In [1]: import numpy as np

In [2]: from numpy import linalg as LA

In [3]: np.set_printoptions(precision=2, suppress=True, linewidth=160)

In [4]: data = np.array([[0, 1, -1, -4], [1, 4, 0, 1], [-1, 0, 2, 1], [-4, 1, 1, -4]])

In [5]: # symmetric, so the eigenvalues are real

In [6]: rng = np.random.default_rng(134)

In [7]: labels = rng.permutation(4)

In [8]: labels
Out[8]: array([0, 3, 1, 2])

In [9]: out = data[labels][:, labels]

In [10]: np.diag(out)
Out[10]: array([ 0, -4,  4,  2])

In [11]: np.trace(out)
Out[11]: np.int64(2)

In [12]: out
Out[12]: 
array([[ 0, -4,  1, -1],
       [-4, -4,  1,  1],
       [ 1,  1,  4,  0],
       [-1,  1,  0,  2]])

In [13]: O, evecs = LA.qr(data[:, :2])[0], LA.qr(data[:, 2:])[0]

In [14]: sv = LA.svd(O.T @ evecs, compute_uv=False)

In [15]: sv
Out[15]: array([0.94, 0.1 ])

In [16]: np.round(LA.det(data.T), 2)
Out[16]: np.float64(-84.0)

In [17]: np.poly(data)
Out[17]: array([  1.,  -2., -36., 132., -84.])

In [18]: round(LA.det(data[::-1]), 2)
Out[18]: np.float64(-84.0)

In [19]: vals, evecs = LA.eigh(data)

In [20]: vals
Out[20]: array([-6.66,  0.83,  3.56,  4.27])

In [21]: round(vals.sum(), 2), np.trace(data)
Out[21]: (np.float64(2.0), np.int64(2))

In [22]: np.round(evecs @ np.diag(vals) @ evecs.T, 2) + 0
Out[22]: 
array([[ 0.,  1., -1., -4.],
       [ 1.,  4.,  0.,  1.],
       [-1.,  0.,  2.,  1.],
       [-4.,  1.,  1., -4.]])

In [23]: LA.eigvalsh(data + 5 * np.eye(4))
Out[23]: array([-1.66,  5.83,  8.56,  9.27])

In [24]: np.abs(evecs[:, -1]).round(6).argmax()
Out[24]: np.int64(1)

In [25]: LA.eigvalsh(data @ data)
Out[25]: array([ 0.69, 12.69, 18.24, 44.38])

In [26]: np.round(evecs.T @ data @ evecs, 2) + 0
Out[26]: 
array([[-6.66,  0.  ,  0.  ,  0.  ],
       [ 0.  ,  0.83,  0.  ,  0.  ],
       [ 0.  ,  0.  ,  3.56,  0.  ],
       [ 0.  ,  0.  ,  0.  ,  4.27]])

In [27]: cent = np.array([[2, 2, 0], [0, 0, 1], [3, 3, 2]])

In [28]: mat = (rng.random((15, 3)) < 0.25) @ cent

In [29]: mat
Out[29]: 
array([[0, 0, 0],
       [0, 0, 0],
       [2, 2, 0],
       [0, 0, 1],
       [0, 0, 1],
       [0, 0, 1],
       [0, 0, 1],
       [2, 2, 0],
       [0, 0, 0],
       [3, 3, 2],
       [2, 2, 0],
       [2, 2, 0],
       [0, 0, 1],
       [2, 2, 1],
       [2, 2, 1]])

In [30]: # rows 0 and 1 are equal

In [31]: Ac = mat - mat.mean(axis=0)

In [32]: Uu, sv, Vt = LA.svd(Ac, full_matrices=False)

In [33]: sv.round(2) + 0
Out[33]: array([6.01, 2.35, 0.  ])

In [34]: np.round((sv ** 2).sum() ** 2 / (sv ** 4).sum(), 2)
Out[34]: np.float64(1.3)

In [35]: np.searchsorted(np.cumsum(sv ** 2) / (sv ** 2).sum(), 0.9) + 1
Out[35]: np.int64(2)

In [36]: np.abs(Uu[:, 0]).argmax()
Out[36]: np.int64(9)

In [37]: LA.matrix_rank(Ac)
Out[37]: np.int64(2)

In [38]: labels = mat[:, 0] > np.median(mat[:, 0])

In [39]: u = mat[labels].mean(axis=0) - mat[~labels].mean(axis=0)

In [40]: labels.astype(int)
Out[40]: array([0, 0, 1, 0, 0, 0, 0, 1, 0, 1, 1, 1, 0, 1, 1])

In [41]: ((mat - mat.mean(axis=0)) @ u > 0).astype(int)
Out[41]: array([0, 0, 1, 0, 0, 0, 0, 1, 0, 1, 1, 1, 0, 1, 1])

In [42]: np.allclose(mat[:-1].T @ LA.lstsq(mat[:-1].T, mat[-1])[0], mat[-1])
Out[42]: True

In [43]: np.unique(mat.round(6), axis=0).shape
Out[43]: (5, 3)

In [44]: LA.lstsq(mat[:-1].T, mat[-1])[2]
Out[44]: np.int32(2)

In [45]: np.round(np.trace(LA.pinv(mat) @ mat), 2)
Out[45]: np.float64(2.0)

In [46]: np.abs(np.diag(LA.qr(mat)[1])) > 1e-9
Out[46]: array([ True, False,  True])

In [47]: np.round(mat @ LA.pinv(mat) @ mat, 2) + 0
Out[47]: 
array([[0., 0., 0.],
       [0., 0., 0.],
       [2., 2., 0.],
       [0., 0., 1.],
       [0., 0., 1.],
       [0., 0., 1.],
       [0., 0., 1.],
       [2., 2., 0.],
       [0., 0., 0.],
       [3., 3., 2.],
       [2., 2., 0.],
       [2., 2., 0.],
       [0., 0., 1.],
       [2., 2., 1.],
       [2., 2., 1.]])

In [48]: mat.sum(axis=0)
Out[48]: array([15, 15,  9])

In [49]: mat.mean(axis=0)
Out[49]: array([1. , 1. , 0.6])

In [50]: round(float(LA.norm(mat)), 2)
Out[50]: 8.77

In [51]: np.unravel_index(np.abs(mat).argmax(), mat.shape)
Out[51]: (np.int64(9), np.int64(0))

In [52]: r = LA.matrix_rank(mat)

In [53]: r
Out[53]: np.int64(2)

In [54]: N = LA.svd(mat)[2][r:].T

In [55]: np.round(N @ N.T, 2) + 0
Out[55]: 
array([[ 0.5, -0.5,  0. ],
       [-0.5,  0.5,  0. ],
       [ 0. ,  0. ,  0. ]])

In [56]: [int(LA.matrix_rank(np.delete(mat, i, axis=0))) for i in range(15)]
Out[56]: [2, 2, 2, 2, 2, 2, 2, 2, 2, 2, 2, 2, 2, 2, 2]

In [57]: N.shape
Out[57]: (3, 1)

In [58]: [int(LA.matrix_rank(mat[:i])) for i in range(1, len(mat) + 1)]
Out[58]: [0, 0, 1, 2, 2, 2, 2, 2, 2, 2, 2, 2, 2, 2, 2]

In [59]: out = np.array([[-3, -3], [2, 1]])

In [60]: m1 = np.tile(out, (2, 2))

In [61]: m1
Out[61]: 
array([[-3, -3, -3, -3],
       [ 2,  1,  2,  1],
       [-3, -3, -3, -3],
       [ 2,  1,  2,  1]])

In [62]: LA.lstsq(m1[:-1].T, m1[-1])[2]
Out[62]: np.int32(2)

In [63]: LA.matrix_rank(m1, rtol=0.1)
Out[63]: np.int64(2)

In [64]: np.argsort(-LA.norm(m1, axis=0).round(6), kind="stable")[:3]
Out[64]: array([0, 2, 1])

In [65]: LA.cond(m1) > 100
Out[65]: np.True_

In [66]: round(LA.det(m1.T), 2)
Out[66]: np.float64(0.0)

In [67]: np.kron(np.eye(2, dtype=int), m1)
Out[67]: 
array([[-3, -3, -3, -3,  0,  0,  0,  0],
       [ 2,  1,  2,  1,  0,  0,  0,  0],
       [-3, -3, -3, -3,  0,  0,  0,  0],
       [ 2,  1,  2,  1,  0,  0,  0,  0],
       [ 0,  0,  0,  0, -3, -3, -3, -3],
       [ 0,  0,  0,  0,  2,  1,  2,  1],
       [ 0,  0,  0,  0, -3, -3, -3, -3],
       [ 0,  0,  0,  0,  2,  1,  2,  1]])

In [68]: np.round(np.poly(m1), 2) + 0
Out[68]: array([ 1.,  4., 12.,  0.,  0.])

In [69]: np.round(LA.det(m1[::-1]), 2)
Out[69]: np.float64(0.0)

In [70]: np.round(LA.eigvals(m1), 2) + 0
Out[70]: array([-2.+2.83j, -2.-2.83j,  0.+0.j  ,  0.+0.j  ])

In [71]: J = np.array([[4.13, 2.64, -2.7],
    ...:     [-2.3, -1.44, 0.91],
    ...:     [0.21, 0.19, -0.92],
    ...:     [-2.3, -1.4, 0.87],
    ...:     [7.99, 5.02, -4.51],
    ...:     [-0.28, -0.02, -1.81],
    ...:     [-1.22, -0.63, -0.89],
    ...:     [-7.59, -4.59, 2.69],
    ...:     [-2.02, -1.41, 2.68],
    ...:     [-1.6, -0.98, 0.87],
    ...:     [1.76, 1.19, -1.76],
    ...:     [-7.34, -4.63, 4.49],
    ...:     [3.88, 2.38, -1.78],
    ...:     [-5.01, -3.21, 3.6],
    ...:     [-1.41, -0.78, -0.02],
    ...:     [4.38, 2.63, -0.89],
    ...:     [-10.14, -6.17, 4.52]])

In [72]: Ac = (J - J.mean(axis=0)) / J.std(axis=0)

In [73]: np.argwhere(np.abs(Ac) > 2)
Out[73]: array([], shape=(0, 2), dtype=int64)

In [74]: Ac.std(axis=0)
Out[74]: array([1., 1., 1.])

In [75]: c = LA.lstsq(np.delete(Ac, 1, axis=1), Ac[:, 1])[0]

In [76]: c
Out[76]: array([ 0.93, -0.08])

In [77]: labels = J[:, 0] > np.median(J[:, 0])

In [78]: u = J[labels].mean(axis=0) - J[~labels].mean(axis=0)

In [79]: (((J - J.mean(axis=0)) @ u > 0) == labels).mean()
Out[79]: np.float64(1.0)

In [80]: t = np.radians(60)

In [81]: r_ = np.eye(3)

In [82]: r_[2, 2] = r_[1, 1] = np.cos(t)

In [83]: r_[2, 1], r_[1, 2] = -np.sin(t), np.sin(t)

In [84]: r_
Out[84]: 
array([[ 1.  ,  0.  ,  0.  ],
       [ 0.  ,  0.5 ,  0.87],
       [ 0.  , -0.87,  0.5 ]])

In [85]: out = J @ r_.T

In [86]: np.allclose(J @ J.T, out @ out.T)
Out[86]: True

In [87]: A = np.loadtxt("x.csv", delimiter=",")

In [88]: A
Out[88]: 
array([[-0.66, -0.56],
       [-0.09, -0.61],
       [-0.75,  0.56]])

In [89]: def softmax(z):
    ...:     e = np.exp(z - z.max(axis=-1, keepdims=True))
    ...:     return e / e.sum(axis=-1, keepdims=True)
    ...: 

In [90]: softmax(A[1])
Out[90]: array([0.63, 0.37])

In [91]: att = A @ A.T / np.sqrt(2)

In [92]: softmax(att)[1] @ A
Out[92]: array([-0.47, -0.31])

In [93]: softmax(att + np.triu(np.full(att.shape, -np.inf), 1))
Out[93]: 
array([[1.  , 0.  , 0.  ],
       [0.5 , 0.5 , 0.  ],
       [0.3 , 0.22, 0.49]])

In [94]: softmax(att).round(6).argmax(axis=1)
Out[94]: array([0, 0, 2])

In [95]: W0 = np.tanh(np.array([[-0.4],
    ...:     [-0.3],
    ...:     [-1.1],
    ...:     [0.0],
    ...:     [0.0],
    ...:     [-0.4],
    ...:     [-0.5],
    ...:     [-2.9],
    ...:     [0.7],
    ...:     [0.9],
    ...:     [2.6],
    ...:     [1.2]]) @ np.array([[-1.6, -0.1, -2.0]]))

In [96]: W0
Out[96]: 
array([[ 0.56,  0.04,  0.66],
       [ 0.45,  0.03,  0.54],
       [ 0.94,  0.11,  0.98],
       [ 0.  ,  0.  ,  0.  ],
       [ 0.  ,  0.  ,  0.  ],
       [ 0.56,  0.04,  0.66],
       [ 0.66,  0.05,  0.76],
       [ 1.  ,  0.28,  1.  ],
       [-0.81, -0.07, -0.89],
       [-0.89, -0.09, -0.95],
       [-1.  , -0.25, -1.  ],
       [-0.96, -0.12, -0.98]])

In [97]: # rows 3 and 4 are equal

In [98]: Uu, sv, Vt = LA.svd(W0)

In [99]: np.argmax(sv[:-1] / (sv[1:] + 1e-6)) + 1
Out[99]: np.int64(1)

In [100]: out = Uu[:, :1] @ np.diag(sv[:1]) @ Vt[:1]

In [101]: out
Out[101]: 
array([[ 0.59,  0.09,  0.63],
       [ 0.48,  0.07,  0.5 ],
       [ 0.93,  0.14,  0.98],
       [ 0.  ,  0.  ,  0.  ],
       [ 0.  ,  0.  ,  0.  ],
       [ 0.59,  0.09,  0.63],
       [ 0.69,  0.1 ,  0.73],
       [ 0.98,  0.15,  1.04],
       [-0.82, -0.12, -0.87],
       [-0.89, -0.13, -0.94],
       [-0.98, -0.15, -1.04],
       [-0.94, -0.14, -1.  ]])

In [102]: np.round(LA.norm(W0 - out) / LA.norm(W0), 2)
Out[102]: np.float64(0.06)

In [103]: K = np.load("run5.npy")

In [104]: K
Out[104]: 
array([[0.6 , 0.3 , 0.1 ],
       [0.  , 1.  , 0.  ],
       [0.33, 0.33, 0.33]])

In [105]: u = np.array([-5, -5])

In [106]: np.array([np.convolve(row, u, "same") for row in K])
Out[106]: 
array([[-3.  , -4.5 , -2.  ],
       [ 0.  , -5.  , -5.  ],
       [-1.67, -3.33, -3.33]])

In [107]: np.polyval(u, K[2])
Out[107]: array([-6.67, -6.67, -6.67])

In [108]: np.cross(K[2, :3], K[1, :3])
Out[108]: array([-0.33,  0.  ,  0.33])
